$ ipython --no-banner

In [1]: import numpy as np

In [2]: import numpy.linalg as la

In [3]: np.set_printoptions(precision=2, suppress=True, linewidth=100, floatmode="fixed")

In [4]: J = np.load("sample1.npy")

In [5]: J
Out[5]: 
array([[0.43, 0.00, 0.14, 0.14, 0.00, 0.00, 0.29],
       [0.10, 0.30, 0.00, 0.20, 0.20, 0.10, 0.10],
       [0.10, 0.20, 0.30, 0.10, 0.10, 0.10, 0.10],
       [0.22, 0.00, 0.11, 0.22, 0.22, 0.11, 0.11],
       [0.12, 0.12, 0.00, 0.25, 0.12, 0.25, 0.12],
       [0.11, 0.11, 0.11, 0.11, 0.22, 0.22, 0.11],
       [0.00, 0.10, 0.10, 0.10, 0.20, 0.20, 0.30]])

In [6]: rng = np.random.default_rng(1280)

In [7]: z = rng.permutation(7)

In [8]: B = J[:, z] * rng.choice([-1, 1], 7)

In [9]: B
Out[9]: 
array([[ 0.43,  0.14, -0.00,  0.00,  0.29, -0.14,  0.00],
       [ 0.10,  0.00, -0.30,  0.20,  0.10, -0.20,  0.10],
       [ 0.10,  0.30, -0.20,  0.10,  0.10, -0.10,  0.10],
       [ 0.22,  0.11, -0.00,  0.22,  0.11, -0.22,  0.11],
       [ 0.12,  0.00, -0.12,  0.12,  0.12, -0.25,  0.25],
       [ 0.11,  0.11, -0.11,  0.22,  0.11, -0.11,  0.22],
       [ 0.00,  0.10, -0.10,  0.20,  0.30, -0.10,  0.20]])

In [10]: U, _, VT = la.svd(J.T @ B)

In [11]: z
Out[11]: array([0, 2, 1, 4, 6, 3, 5])

In [12]: np.round(la.lstsq(J, B)[0], 2) + 0
Out[12]: 
array([[ 1.00,  0.00,  0.00,  0.00,  0.00,  0.00,  0.00],
       [ 0.00,  0.00, -1.00,  0.00,  0.00,  0.00,  0.00],
       [ 0.00,  1.00,  0.00,  0.00,  0.00,  0.00,  0.00],
       [ 0.00,  0.00,  0.00,  0.00,  0.00, -1.00,  0.00],
       [ 0.00,  0.00,  0.00,  1.00,  0.00,  0.00,  0.00],
       [ 0.00,  0.00,  0.00,  0.00,  0.00,  0.00,  1.00],
       [ 0.00,  0.00,  0.00,  0.00,  1.00,  0.00,  0.00]])

In [13]: F = np.loadtxt("layer5.csv", delimiter=",")

In [14]: F
Out[14]: 
array([[  7.62,  -7.00,   6.18,   6.59,  -3.07,   1.84],
       [ -3.34,  -3.85,  -1.47,   0.03,  -4.03, -14.62],
       [  1.16,   2.57,   0.58,  -4.87,   7.37,  -0.48],
       [  4.01,   7.93, -10.37,   8.61,  -2.04,  -2.05],
       [  4.65,   5.85,   7.47,  -1.78,   3.10,  -8.51],
       [  8.12,  -6.41,  -6.74,  -7.79,  -7.69,   4.12],
       [  2.09,  -7.33,  -8.69,   2.43,   7.99,  -2.49]])

In [15]: U, sv = la.svd(F)
---------------------------------------------------------------------------
ValueError                                Traceback (most recent call last)
Cell In[15], line 1
----> 1 U, sv = la.svd(F)

ValueError: too many values to unpack (expected 2)

In [16]: U, sv, VT = la.svd(F, full_matrices=False)

In [17]: U.shape, sv.shape, VT.shape
Out[17]: ((7, 6), (6,), (6, 6))

In [18]: np.round(U.T @ F @ VT.T, 2) + 0
Out[18]: 
array([[20.00,  0.00,  0.00,  0.00,  0.00,  0.00],
       [ 0.00, 18.00,  0.00,  0.00,  0.00,  0.00],
       [ 0.00,  0.00, 16.20,  0.00,  0.00,  0.00],
       [ 0.00,  0.00,  0.00, 14.58,  0.00,  0.00],
       [ 0.00,  0.00,  0.00,  0.00, 13.13,  0.00],
       [ 0.00,  0.00,  0.00,  0.00,  0.00, 11.81]])

In [19]: x = np.array([-2, -5, 3, -5, -5, 3])

In [20]: rhs = F @ x

In [21]: la.lstsq(F, rhs)[0]
Out[21]: array([-2.00, -5.00,  3.00, -5.00, -5.00,  3.00])

In [22]: np.round(la.pinv(F) @ F, 2) + 0
Out[22]: 
array([[1.00, 0.00, 0.00, 0.00, 0.00, 0.00],
       [0.00, 1.00, 0.00, 0.00, 0.00, 0.00],
       [0.00, 0.00, 1.00, 0.00, 0.00, 0.00],
       [0.00, 0.00, 0.00, 1.00, 0.00, 0.00],
       [0.00, 0.00, 0.00, 0.00, 1.00, 0.00],
       [0.00, 0.00, 0.00, 0.00, 0.00, 1.00]])

In [23]: la.solve(F.T @ F, F.T @ rhs)
Out[23]: array([-2.00, -5.00,  3.00, -5.00, -5.00,  3.00])

In [24]: try:
    ...:     la.solve(F, rhs)
    ...: except la.LinAlgError as e:
    ...:     print(e)
    ...: 
Last 2 dimensions of the array must be square

In [25]: rhs = rhs + 0.02 * rng.normal(size=7)

In [26]: rhs
Out[26]: array([  26.25,   -2.34,  -27.36, -117.82,  -48.30,   85.35,  -53.17])

In [27]: coef, *_ = la.lstsq(F, rhs)

In [28]: np.round(F.T @ (rhs - F @ coef), 2) + 0
Out[28]: array([0.00, 0.00, 0.00, 0.00, 0.00, 0.00])

In [29]: coef
Out[29]: array([-2.00, -5.00,  3.00, -5.00, -5.00,  3.00])

In [30]: [round(float(la.norm(la.solve(F.T @ F + lam * np.eye(6), F.T @ rhs))), 2) for lam in (0, 1, 10, 100)]
Out[30]: [9.85, 9.81, 9.49, 7.2]

In [31]: round(float(la.norm(rhs - F @ coef)), 2)
Out[31]: 0.02

In [32]: M = np.array([[0.0, 0.0, -1.0, 0.0],
    ...:     [2.0, 1.0, 2.0, 0.0],
    ...:     [6.0, -2.0, 7.0, 2.0],
    ...:     [-4.0, 2.0, -4.0, -1.0]])

In [33]: round(float(la.eigvals(M).sum().real), 2)
Out[33]: 7.0

In [34]: round(la.det(M.T), 2)
Out[34]: np.float64(6.0)

In [35]: np.kron(np.eye(2, dtype=int), M)
Out[35]: 
array([[ 0.00,  0.00, -1.00,  0.00,  0.00,  0.00, -0.00,  0.00],
       [ 2.00,  1.00,  2.00,  0.00,  0.00,  0.00,  0.00,  0.00],
       [ 6.00, -2.00,  7.00,  2.00,  0.00, -0.00,  0.00,  0.00],
       [-4.00,  2.00, -4.00, -1.00, -0.00,  0.00, -0.00, -0.00],
       [ 0.00,  0.00, -0.00,  0.00,  0.00,  0.00, -1.00,  0.00],
       [ 0.00,  0.00,  0.00,  0.00,  2.00,  1.00,  2.00,  0.00],
       [ 0.00, -0.00,  0.00,  0.00,  6.00, -2.00,  7.00,  2.00],
       [-0.00,  0.00, -0.00, -0.00, -4.00,  2.00, -4.00, -1.00]])

In [36]: B = la.inv(J)

In [37]: np.round(la.det(J) * B, 2) + 0
Out[37]: 
array([[0.00, 0.00, 0.00, 0.00, 0.00, 0.00, 0.00],
       [0.00, 0.00, 0.00, 0.00, 0.00, 0.00, 0.00],
       [0.00, 0.00, 0.00, 0.00, 0.00, 0.00, 0.00],
       [0.00, 0.00, 0.00, 0.00, 0.00, 0.00, 0.00],
       [0.00, 0.00, 0.00, 0.00, 0.00, 0.00, 0.00],
       [0.00, 0.00, 0.00, 0.00, 0.00, 0.00, 0.00],
       [0.00, 0.00, 0.00, 0.00, 0.00, 0.00, 0.00]])

In [38]: np.allclose(B, J.T)
Out[38]: False

In [39]: round(la.cond(J), 2)
Out[39]: np.float64(13.11)

In [40]: round(la.det(J) * la.det(B), 2)
Out[40]: np.float64(1.0)

In [41]: z = rng.permutation(4)

In [42]: z
Out[42]: array([2, 0, 3, 1])

In [43]: B = M[z][:, z]

In [44]: np.trace(B)
Out[44]: np.float64(7.0)

In [45]: np.round(la.det(B), 2), round(la.det(M[z]), 2)
Out[45]: (np.float64(6.0), np.float64(-6.0))

In [46]: hat = np.triu(np.array([[2, -2, 1, 1], [-1, 2, 2, 0], [-1, 2, 2, -2], [2, -2, -2, -1]]), 1) + np.eye(4)

In [47]: B = hat @ M @ la.inv(hat)

In [48]: hat @ M - M @ hat
Out[48]: 
array([[-2.00, -2.00, -1.00, -1.00],
       [12.00,  0.00, 10.00,  6.00],
       [ 8.00,  8.00,  6.00, 10.00],
       [ 0.00, -8.00,  0.00, -4.00]])

In [49]: data = np.load("mat.npy")

In [50]: data
Out[50]: 
array([[ 5, -3, -9,  1, -7, -4],
       [ 0,  5,  4,  1,  7, -6],
       [ 0,  0, -6, -1,  6, -7],
       [ 0,  0,  0,  2, -8,  2],
       [ 0,  0,  0,  0,  5,  5],
       [ 0,  0,  0,  0,  0, -8]])

In [51]: B = la.inv(data)

In [52]: la.det(data) * B
Out[52]: 
array([[ 2400.00,  1440.00, -2640.00, -3240.00,  -672.00, -1200.00],
       [    0.00,  2400.00,  1600.00,  -400.00, -5920.00, -7000.00],
       [   -0.00,    -0.00, -2000.00, -1000.00,   800.00,  2000.00],
       [    0.00,     0.00,     0.00,  6000.00,  9600.00,  7500.00],
       [    0.00,     0.00,     0.00,     0.00,  2400.00,  1500.00],
       [   -0.00,    -0.00,    -0.00,    -0.00,    -0.00, -1500.00]])
